$ python -q
>>> import numpy as np
>>> np.set_printoptions(suppress=True, linewidth=140)
>>> def rnd(a):
...     return np.round(a, 3) + 0
... 
>>> data = np.load("x.npy")
>>> data
array([[4., 1., 0.],
       [0., 4., 1.],
       [0., 0., 4.]])
>>> vals, evecs = np.linalg.eig(data)
>>> rnd(np.sort(np.linalg.eigvals(data.T)))
array([4., 4., 4.])
>>> rnd(np.sort(np.linalg.eigvals(np.linalg.inv(data))))
array([0.25, 0.25, 0.25])
>>> J = np.load("test1.npy")
>>> rnd(J)
array([[ 4.343,  3.95 , -8.095],
       [ 4.404,  8.893, -1.234],
       [ 2.449, -1.304, -9.607],
       [-3.127, -9.018, -2.984],
       [-4.399, -4.177,  7.95 ],
       [-4.739, -5.955,  6.487],
       [-0.483,  4.991,  8.652],
       [-4.783, -6.341,  6.076],
       [ 1.05 , -4.039, -9.087],
       [-1.296, -7.453, -6.54 ],
       [ 0.138, -5.53 , -8.331],
       [ 4.512,  4.666, -7.608],
       [-2.316,  1.593,  9.597]])
>>> Y = J / np.linalg.norm(J, axis=1)
Traceback (most recent call last):
  File "<python-input-10>", line 1, in <module>
    Y = J / np.linalg.norm(J, axis=1)
        ~~^~~~~~~~~~~~~~~~~~~~~~~~~~~
ValueError: operands could not be broadcast together with shapes (13,3) (13,) 
>>> Y = J / np.linalg.norm(J, axis=1, keepdims=True)
>>> cov = Y @ Y.T
>>> (cov - 2 * np.eye(13)).round(6).argmax(axis=1)
array([11, 11,  8,  9,  5,  7, 12,  5, 10, 10,  8,  0,  6])
>>> rnd(np.linalg.norm(Y, axis=1))
array([1., 1., 1., 1., 1., 1., 1., 1., 1., 1., 1., 1., 1.])
>>> rnd(cov[4])
array([-1.   , -0.663, -0.817,  0.277,  1.   ,  0.973,  0.501,  0.958, -0.6  , -0.152, -0.437, -0.998,  0.798])
>>> rnd(np.degrees(np.arccos(np.clip(cov[4, 2], -1, 1))))
np.float64(144.794)
>>> feats = np.loadtxt("data.csv", delimiter=",")
>>> rnd(feats)
array([[ 2.4  ,  0.262, -0.893, -0.419],
       [ 0.262,  0.42 , -0.711, -0.924],
       [-0.893, -0.711,  3.983,  0.887],
       [-0.419, -0.924,  0.887,  2.197]])
>>> x = np.array([-4, 1, 4, 3])
>>> rnd(feats @ np.eye(4)[2])
array([-0.893, -0.711,  3.983,  0.887])
>>> rnd(np.linalg.det(feats))
np.float64(0.0)
>>> rnd((feats - feats.T) / 2)
array([[0., 0., 0., 0.],
       [0., 0., 0., 0.],
       [0., 0., 0., 0.],
       [0., 0., 0., 0.]])
>>> rnd((feats + feats.T) / 2)
array([[ 2.4  ,  0.262, -0.893, -0.419],
       [ 0.262,  0.42 , -0.711, -0.924],
       [-0.893, -0.711,  3.983,  0.887],
       [-0.419, -0.924,  0.887,  2.197]])
>>> rnd(np.sort(np.abs(np.linalg.eigvals(feats))))
array([0., 2., 2., 5.])
>>> np.allclose(feats, feats.T)
True
>>> rnd(feats @ feats)
array([[ 6.802,  1.76 , -6.257, -2.958],
       [ 1.76 ,  1.603, -4.182, -3.157],
       [-6.257, -4.182, 17.954,  6.511],
       [-2.958, -3.157,  6.511,  6.64 ]])
>>> r = np.linalg.matrix_rank(feats)
>>> r
np.int64(3)
>>> ns = np.linalg.svd(feats)[2][r:].T
>>> ns.shape
(4, 1)
>>> [int(np.linalg.matrix_rank(feats[:i])) for i in range(1, len(feats) + 1)]
[1, 2, 3, 3]
>>> rnd(ns[:, 0] / ns[np.abs(ns[:, 0]).round(6).argmax(), 0])
array([-0.008,  1.   ,  0.091,  0.382])
>>> rnd(ns @ ns.T)
array([[ 0.   , -0.007, -0.001, -0.003],
       [-0.007,  0.866,  0.079,  0.331],
       [-0.001,  0.079,  0.007,  0.03 ],
       [-0.003,  0.331,  0.03 ,  0.126]])
>>> rnd(feats @ ns)
array([[0.],
       [0.],
       [0.],
       [0.]])
>>> np.allclose(feats[:-1].T @ np.linalg.lstsq(feats[:-1].T, feats[-1])[0], feats[-1])
True
>>> E = np.load("case0.npy")
>>> E
array([[ 1, -2,  1],
       [-1,  4, -2],
       [ 1,  4, -2]])
>>> left, sig, vt = np.linalg.svd(E)
>>> evecs = vt[:(sig > 1e-8).sum()]
>>> rng = np.random.default_rng(59)
>>> x = E[1] + -3 * E[0] + rng.integers(2) * np.eye(3)[0]
>>> x
array([-3., 10., -5.])
>>> rnd(np.diag(evecs.T @ evecs))
array([1. , 0.8, 0.2])
>>> np.linalg.matrix_rank(np.vstack([E, x]))
np.int64(2)
>>> rnd(np.linalg.det(E))
np.float64(0.0)
>>> np.linalg.matrix_power(E, 4)
array([[ 43, -66,  33],
       [-73, 112, -56],
       [-47,  72, -36]])
>>> np.allclose(E, E.T)
False
>>> (E - E.T) / 2
array([[ 0. , -0.5,  0. ],
       [ 0.5,  0. , -3. ],
       [ 0. ,  3. ,  0. ]])
>>> E.inv()
Traceback (most recent call last):
  File "<python-input-49>", line 1, in <module>
    E.inv()
    ^^^^^
AttributeError: 'numpy.ndarray' object has no attribute 'inv'
>>> rnd(np.abs(np.linalg.eigvals(E)).max())
np.float64(3.303)
>>> z = rng.permutation(3)
>>> z
array([2, 1, 0])
>>> Y = E[z][:, z]
>>> rnd(np.sort(np.abs(np.linalg.eigvals(Y))))
array([0.   , 0.303, 3.303])
>>> np.diag(Y)
array([-2,  4,  1])
>>> rnd(np.linalg.det(Y)), rnd(np.linalg.det(E[z]))
(np.float64(0.0), np.float64(0.0))
>>> np.unique(E.round(6), axis=0).shape
(3, 3)
>>> rnd(np.trace(np.linalg.pinv(E) @ E))
np.float64(2.0)
>>> np.linalg.lstsq(E[:-1].T, E[-1])[2]
np.int32(2)
